$ python -q
>>> import numpy as np
>>> import numpy.linalg as la
>>> np.set_printoptions(precision=2, suppress=True, linewidth=200, sign=" ")
>>> def rnd(a):
...     return np.round(a, 2) + 0
... 
>>> E = np.loadtxt("a.csv", delimiter=",")
>>> E
array([[ 11.,   9.,   9.],
       [  9.,  11.,   9.],
       [  9.,   9.,  11.]])
>>> # equal to its transpose
>>> rnd(la.norm(E, 1)), rnd(la.norm(E, np.inf))
(np.float64(29.0), np.float64(29.0))
>>> rnd(la.norm(E, 2))
np.float64(29.0)
>>> rnd(la.norm(E, "nuc"))
np.float64(33.0)
>>> rnd(la.norm(E, axis=1))
array([ 16.82,  16.82,  16.82])
>>> vals, V = la.eigvalsh(E)
Traceback (most recent call last):
  File "<python-input-11>", line 1, in <module>
    vals, V = la.eigvalsh(E)
    ^^^^^^^
ValueError: too many values to unpack (expected 2)
>>> vals, V = la.eigh(E)
>>> rnd(V @ np.diag(vals) @ V.T)
array([[ 11.,   9.,   9.],
       [  9.,  11.,   9.],
       [  9.,   9.,  11.]])
>>> rnd(np.abs(V[:, -1]))
array([ 0.58,  0.58,  0.58])
>>> (vals > 1e-8).sum(), (vals < -1e-8).sum()
(np.int64(3), np.int64(0))
>>> rnd(la.eigvalsh(E @ E))
array([   4.,    4.,  841.])
>>> rnd(V.T @ V)
array([[ 1.,  0.,  0.],
       [ 0.,  1.,  0.],
       [ 0.,  0.,  1.]])
>>> vals, V = la.eig(E)
>>> rnd(np.sort(la.eigvals(la.inv(E))))
array([ 0.03,  0.5 ,  0.5 ])
>>> rnd(np.prod(vals))
np.float64(116.0)
>>> rnd(np.sort(la.eigvals(E.T)))
array([  2.,   2.,  29.])
>>> mat = np.load("w.npy")
>>> mat
array([[-2, -2, -2, -2],
       [-2, -4, -4, -4],
       [-2, -4, -6, -6],
       [-2, -4, -6, -8]])
>>> other = mat / la.norm(mat, axis=1, keepdims=True)
>>> gram = other @ other.T
>>> rnd(np.degrees(np.arccos(np.clip(gram[1, 3], -1, 1))))
np.float64(15.82)
>>> rnd(gram[1])
array([ 0.97,  1.  ,  0.98,  0.96])
>>> rnd(la.norm(other, axis=1))
array([ 1.,  1.,  1.,  1.])
>>> (gram - 2 * np.eye(4)).round(6).argmax(axis=1)
array([ 1,  2,  3,  2])
>>> J = np.load("arr.npy")
>>> J
array([[ 3.13,  3.66, -5.62, -2.42,  5.12, -0.83],
       [-2.01,  0.55,  2.1 , -0.38,  2.11, -1.72],
       [-2.2 ,  1.17,  0.32,  0.1 ,  3.38, -1.38],
       [ 5.11,  2.78, -6.53, -0.02,  5.22,  1.39],
       [-1.39,  2.01,  1.52,  0.87,  4.84, -1.76],
       [-2.33,  0.37, -0.33,  0.77,  1.79, -0.07],
       [ 1.58,  1.63, -1.81, -0.71, -0.72, -2.09],
       [ 3.2 ,  2.12, -3.02, -0.92,  4.16, -1.27],
       [ 2.58,  6.07, -4.61, -0.94,  5.72, -3.48],
       [ 4.44,  3.12, -5.93,  0.96,  5.06, -0.26],
       [ 0.9 ,  0.48, -2.99, -0.85, -0.59, -0.78],
       [ 1.77,  0.98, -0.03, -2.31, -0.12, -3.8 ],
       [ 3.59,  1.  , -4.23,  0.72,  6.55, -0.84]])
>>> Xc = J - J.mean(axis=0)
>>> Uu, sv, VT = la.svd(Xc, full_matrices=False)
>>> rnd(sv)
array([ 14.64,   7.7 ,   5.87,   3.5 ,   2.53,   1.57])
>>> (np.sign(Uu[:, 0]) == np.sign(Uu[0, 0])).astype(int)
array([ 1,  0,  0,  1,  0,  0,  0,  1,  1,  1,  0,  0,  1])
>>> rnd(VT[0] * np.sign(VT[0, np.abs(VT[0]).argmax()]))
array([-0.57, -0.26,  0.66,  0.01, -0.4 , -0.12])
>>> rnd(Xc.mean(axis=0))
array([ 0.,  0.,  0.,  0.,  0.,  0.])
